% python3 -q
>>> import numpy as np
>>> np.set_printoptions(precision=1, suppress=True, linewidth=140, sign=" ")
>>> Q, _ = np.linalg.qr(np.array([[2.9, -1.3, -1.4, 0.2, -2.6],
...     [-1.3, 0.6, 0.6, -0.2, -1.7],
...     [0.9, -1.2, 1.2, -0.6, -1.2],
...     [0.9, -0.1, -0.4, -0.5, -1.1],
...     [-0.9, 0.2, 2.4, 0.0, 0.1]]))
>>> J = 5 * Q
>>> J
array([[-4.1, -0.4,  0.6,  1.6,  2.3],
       [ 1.8,  0.1, -0.2, -1.5,  4.4],
       [-1.3,  4.4, -0.2, -1.9, -0.2],
       [-1.3, -1.9,  2.3, -3.8, -0.6],
       [ 1.3,  1.3,  4.4,  1.6,  0.2]])
>>> round(J[:, 4] @ J[:, 1], 1)
np.float64(-0.0)
>>> np.linalg.norm(J, axis=0)
array([ 5.,  5.,  5.,  5.,  5.])
>>> np.round(np.linalg.pinv(J), 1) + 0
array([[-0.2,  0.1, -0.1, -0.1,  0.1],
       [ 0. ,  0. ,  0.2, -0.1,  0.1],
       [ 0. ,  0. ,  0. ,  0.1,  0.2],
       [ 0.1, -0.1, -0.1, -0.2,  0.1],
       [ 0.1,  0.2,  0. ,  0. ,  0. ]])
>>> rng = np.random.default_rng(59)
>>> lab = rng.permutation(5)
>>> Y = J[:, lab] * rng.choice([-1, 1], 5)
>>> Y
array([[ 0.6, -1.6,  2.3,  4.1,  0.4],
       [-0.2,  1.5,  4.4, -1.8, -0.1],
       [-0.2,  1.9, -0.2,  1.3, -4.4],
       [ 2.3,  3.8, -0.6,  1.3,  1.9],
       [ 4.4, -1.6,  0.2, -1.3, -1.3]])
>>> U, _, vt = np.linalg.svd(J.T @ Y)
>>> print(lab)
[ 2  3  4  0  1]
>>> u = np.array([-3, 0, 1, 1, -3])
>>> Y = J + np.outer(u, np.eye(5)[1])
>>> round(np.linalg.det(Y) / np.linalg.det(J), 1), round(float(1 + np.linalg.solve(J, u)[1]), 1)
(np.float64(1.0), 1.0)
>>> Y
array([[-4.1, -3.4,  0.6,  1.6,  2.3],
       [ 1.8,  0.1, -0.2, -1.5,  4.4],
       [-1.3,  5.4, -0.2, -1.9, -0.2],
       [-1.3, -0.9,  2.3, -3.8, -0.6],
       [ 1.3, -1.7,  4.4,  1.6,  0.2]])
>>> Y = np.array([[5, 4], [1, 2]])
>>> W2 = np.kron(Y, J)
>>> round(float(np.linalg.norm(W2, 2)), 1), round(np.linalg.norm(Y, 2) * np.linalg.norm(J, 2), 1)
(33.6, np.float64(33.6))
>>> W2.shape
(10, 10)
>>> m1 = np.load("m.npy")
>>> m1
array([[ 1, -2,  4, -8],
       [ 1, -1,  1, -1],
       [ 1,  0,  0,  0]])
>>> Y = m1[0, 0] * m1[1:] - np.outer(m1[1:, 0], m1[0])
>>> Y
array([[ 0,  1, -3,  7],
       [ 0,  2, -4,  8]])
>>> np.flatnonzero(~Y.round(6).any(axis=1))
array([], dtype=int64)
>>> np.linalg.matrix_rank(Y), np.linalg.matrix_rank(m1)
(np.int64(2), np.int64(3))
>>> th = np.radians(30)
>>> R = np.eye(4)
>>> R[3, 3] = R[2, 2] = np.cos(th)
>>> R[3, 2], R[2, 3] = -np.sin(th), np.sin(th)
>>> R
array([[ 1. ,  0. ,  0. ,  0. ],
       [ 0. ,  1. ,  0. ,  0. ],
       [ 0. ,  0. ,  0.9,  0.5],
       [ 0. ,  0. , -0.5,  0.9]])
>>> Y = m1 @ R.T
>>> np.abs(Y - m1).max(axis=0)
array([ 0. ,  0. ,  4.5,  0.9])
>>> print(Y)
[[ 1.  -2.  -0.5 -8.9]
 [ 1.  -1.   0.4 -1.4]
 [ 1.   0.   0.   0. ]]
>>> round(float(np.linalg.det(R)), 1), np.round(np.trace(R), 1)
(1.0, np.float64(3.7))
>>> G = m1.T @ m1
>>> np.diag(G)
array([  3,   5,  17,  65])
>>> np.allclose(G, G.T)
True
>>> print(G)
[[  3  -3   5  -9]
 [ -3   5  -9  17]
 [  5  -9  17 -33]
 [ -9  17 -33  65]]
>>> np.round(np.linalg.eigvalsh(G)[::-1], 1) + 0
array([ 87.7,   2. ,   0.3,   0. ])
>>> np.linalg.matrix_rank(G)
np.int64(3)
>>> W = np.array([[2, -5, -5, -9, 5, -9],
...     [-4, -2, -1, -1, 7, -9],
...     [-3, 0, 5, -7, 9, 8],
...     [2, 3, -5, -9, -2, -5]])
>>> beta = np.array([1, 2, 0, 1, 1, 2])
>>> H = np.maximum(m1 @ W + beta, 0)
>>> (H > 0).mean(axis=0)
array([ 0.7,  0. ,  0.7,  0.3,  1. ,  0.7])
>>> (H > 0).astype(int)
array([[ 0,  0,  1,  1,  1,  1],
       [ 1,  0,  1,  0,  1,  1],
       [ 1,  0,  0,  0,  1,  0]])
>>> H
array([[  0,   0,  57,  38,  44,  83],
       [  2,   0,   6,   0,  10,  15],
       [  3,   0,   0,   0,   6,   0]])
>>> W2 = np.array([[3, 3], [-3, 1], [-1, -1], [1, -1], [2, -2], [3, 1]])
>>> H @ W2
array([[ 318, -100],
       [  65,   -5],
       [  21,   -3]])
>>> (H @ W2).round(6).argmax(axis=1)
array([ 0,  0,  0])
>>> A = np.load("test13.npy")
>>> A
array([[-18.8, -19.4,   1.6, -20.2],
       [-16.8, -21. ,   1.5, -18.4],
       [-18.8, -19.1,  -0.2, -18.2],
       [-20.7, -18.4,  -0.5, -20.1],
       [-22.2, -20.2,   1.2, -18.9],
       [-20.2, -20.9,   0.3, -20.3],
       [-18.5, -18.7,   0.2, -18.7],
       [-18.3, -20.8,   1.2, -20.4],
       [-20.2, -20. ,  -0.2, -19.1],
       [-20.1, -20.5,  -0.6, -19.9],
       [-19.8, -19.4,   0.2, -21.2],
       [-17.9, -20.2,  -1.5, -19.4],
       [-20.3, -20.9,  -1.1, -20.9],
       [-20.6, -20.2,   0.7, -21.2],
       [-20.1, -21.2,  -0.1, -21.3]])
>>> W = np.array([[1, 9], [6, 2], [6, 5], [3, 2], [0, 2]])
>>> beta = np.array([1, 2])
>>> H = np.maximum(J @ W + beta, 0)
>>> np.linalg.matrix_rank(H)
np.int64(2)
>>> H
array([[  3. ,   0. ],
       [  0. ,  23.2],
       [ 19.4,   0. ],
       [  0. ,   0. ],
       [ 41. ,  41.5]])
>>> (H > 0).astype(int)
array([[ 1,  0],
       [ 0,  1],
       [ 1,  0],
       [ 0,  0],
       [ 1,  1]])
>>> W2 = np.array([[1, 0], [-1, 2]])
>>> print(W @ W2)
[[-8 18]
 [ 4  4]
 [ 1 10]
 [ 1  4]
 [-2  4]]
>>> print((H @ W2).round(6).argmax(axis=1))
[ 0  1  0  0  1]
